>>> import numpy as np
>>> from numpy import linalg as LA
>>> np.set_printoptions(precision=3, suppress=True, linewidth=100)
>>> mat = np.array([[-6, 18, 6, -12], [6, -6, -2, 2], [3, 9, 3, -9], [-8, 12, 4, -6]])
>>> np.unique(mat.round(6), axis=0).shape
(4, 4)
>>> mat @ LA.pinv(mat) @ mat
array([[ -6.,  18.,   6., -12.],
       [  6.,  -6.,  -2.,   2.],
       [  3.,   9.,   3.,  -9.],
       [ -8.,  12.,   4.,  -6.]])
>>> round(float(LA.norm(mat[1] - mat[2])), 3)
19.494
>>> round(float(LA.norm(mat[1], 1)), 3), round(float(LA.norm(mat[1], np.inf)), 3)
(16.0, 6.0)
>>> LA.norm(mat, axis=0)
array([12.042, 24.187,  8.062, 16.279])
>>> np.round(LA.norm(mat, 2), 3)
np.float64(31.237)
>>> J = np.loadtxt("block0.csv", delimiter=",")
>>> J
array([[ 1.,  0.,  0.],
       [-7.,  1.,  0.],
       [-7.,  4.,  1.]])
>>> rng = np.random.default_rng(53032)
>>> lab = rng.permutation(3)
>>> out = J[:, lab] * rng.choice([-1, 1], 3)
>>> out
array([[ 0.,  0.,  1.],
       [ 0.,  1., -7.],
       [ 1.,  4., -7.]])
>>> U, _, Vt = LA.svd(J.T @ out)
>>> np.round(LA.lstsq(J, out)[0], 3) + 0
array([[0., 0., 1.],
       [0., 1., 0.],
       [1., 0., 0.]])
>>> lab
array([2, 1, 0])
>>> def softmax(z):
...     e = np.exp(z - z.max(axis=-1, keepdims=True))
...     return e / e.sum(axis=-1, keepdims=True)
... 
>>> softmax(out).sum(axis=1)
array([1., 1., 1.])
>>> np.round(softmax(out[2] + 2), 3) + 0
array([0.047, 0.953, 0.   ])
>>> att = out @ out.T / np.sqrt(3)
>>> softmax(att).round(6).argmax(axis=1)
array([0, 2, 2])
>>> np.round(softmax(att), 3) + 0
array([[0.981, 0.01 , 0.01 ],
       [0.   , 0.15 , 0.85 ],
       [0.   , 0.001, 0.999]])
>>> softmax(att)[2] @ out
array([ 0.999,  3.998, -7.   ])
>>> out = np.array([[0, -2, -3], [0, -1, 2]])
>>> cent = np.kron(out, J)
>>> cent
array([[  0.,   0.,   0.,  -2.,  -0.,  -0.,  -3.,  -0.,  -0.],
       [ -0.,   0.,   0.,  14.,  -2.,  -0.,  21.,  -3.,  -0.],
       [ -0.,   0.,   0.,  14.,  -8.,  -2.,  21., -12.,  -3.],
       [  0.,   0.,   0.,  -1.,  -0.,  -0.,   2.,   0.,   0.],
       [ -0.,   0.,   0.,   7.,  -1.,  -0., -14.,   2.,   0.],
       [ -0.,   0.,   0.,   7.,  -4.,  -1., -14.,   8.,   2.]])
>>> LA.matrix_rank(cent)
np.int64(6)
>>> np.round(LA.norm(cent, 2), 3), round(float(LA.norm(out, 2) * LA.norm(J, 2)), 3)
(np.float64(40.602), 40.602)
>>> evals, V = LA.eig(J)
>>> np.prod(evals)
np.float64(1.0)
>>> J @ V[:, 0] - evals[0] * V[:, 0]
array([0., 0., 0.])
>>> np.sort(LA.eigvals(J @ J))
array([1., 1., 1.])
>>> evals
array([1., 1., 1.])
>>> np.sort(LA.eigvals(J.T))
array([1., 1., 1.])
>>> round(float(LA.det(J.T)), 3)
1.0
>>> np.poly(J)
array([ 1., -3.,  3., -1.])
>>> np.round(LA.eigvals(J).sum().real, 3)
np.float64(3.0)
>>> np.einsum("ij,ji->", J, J)
np.float64(3.0)
>>> np.kron(np.eye(2, dtype=int), J)
array([[ 1.,  0.,  0.,  0.,  0.,  0.],
       [-7.,  1.,  0., -0.,  0.,  0.],
       [-7.,  4.,  1., -0.,  0.,  0.],
       [ 0.,  0.,  0.,  1.,  0.,  0.],
       [-0.,  0.,  0., -7.,  1.,  0.],
       [-0.,  0.,  0., -7.,  4.,  1.]])
>>> np.einsum("ii->", J)
np.float64(3.0)
